In [1]: import numpy as np

In [2]: np.set_printoptions(suppress=True, linewidth=120)

In [3]: J = np.loadtxt("run7.csv", delimiter=",")

In [4]: J
Out[4]: 
array([[-0.17,  0.93,  0.38,  2.4 ],
       [-1.4 ,  0.9 ,  0.8 ,  0.5 ],
       [-1.2 ,  1.6 ,  1.2 , -0.5 ],
       [-0.1 ,  0.5 ,  0.1 ,  1.8 ]])

In [5]: M2 = J / np.linalg.norm(J, axis=1, keepdims=True)

In [6]: cov = M2 @ M2.T

In [7]: np.argwhere(np.triu(np.abs(cov) > 0.95, 1))
Out[7]: array([[0, 3]])

In [8]: np.round(np.linalg.norm(M2, axis=1), 2)
Out[8]: array([1., 1., 1., 1.])

In [9]: (cov - 2 * np.eye(4)).round(6).argmax(axis=1)
Out[9]: array([3, 2, 1, 0])

In [10]: (np.abs(cov) > 0.9).astype(int)
Out[10]: 
array([[1, 0, 0, 1],
       [0, 1, 0, 0],
       [0, 0, 1, 0],
       [1, 0, 0, 1]])

In [11]: cov.round(2)
Out[11]: 
array([[1.  , 0.52, 0.15, 0.99],
       [0.52, 1.  , 0.84, 0.44],
       [0.15, 0.84, 1.  , 0.03],
       [0.99, 0.44, 0.03, 1.  ]])

In [12]: E = np.loadtxt("mat.csv", delimiter=",")

In [13]: E
Out[13]: 
array([[-1., -2.,  2.],
       [ 0.,  0.,  3.],
       [ 0.,  0.,  1.]])

In [14]: np.unique(E.round(6), axis=0).shape
Out[14]: (3, 3)

In [15]: np.round(np.trace(np.linalg.pinv(E) @ E), 2)
Out[15]: np.float64(2.0)

In [16]: np.round(E @ np.linalg.pinv(E) @ E, 2) + 0
Out[16]: 
array([[-1., -2.,  2.],
       [ 0.,  0.,  3.],
       [ 0.,  0.,  1.]])

In [17]: np.abs(np.diag(np.linalg.qr(E)[1])) > 1e-9
Out[17]: array([ True, False,  True])

In [18]: M = np.load("layer16.npy")

In [19]: M.round(2)
Out[19]: 
array([[ 0.97, -0.13,  0.13,  0.13],
       [-0.13,  0.34,  0.66,  0.66],
       [ 0.13,  0.66,  0.34, -0.66],
       [ 0.13,  0.66, -0.66,  0.34]])

In [20]: q, R = np.linalg.qr(J)

In [21]: q.shape, R.shape
Out[21]: ((4, 4), (4, 4))

In [22]: np.allclose(R.T @ R, J.T @ J)
Out[22]: True

In [23]: np.round(q.T @ q, 2) + 0
Out[23]: 
array([[1., 0., 0., 0.],
       [0., 1., 0., 0.],
       [0., 0., 1., 0.],
       [0., 0., 0., 1.]])

In [24]: np.round(q @ R, 2)
Out[24]: 
array([[-0.17,  0.93,  0.38,  2.4 ],
       [-1.4 ,  0.9 ,  0.8 ,  0.5 ],
       [-1.2 ,  1.6 ,  1.2 , -0.5 ],
       [-0.1 ,  0.5 ,  0.1 ,  1.8 ]])
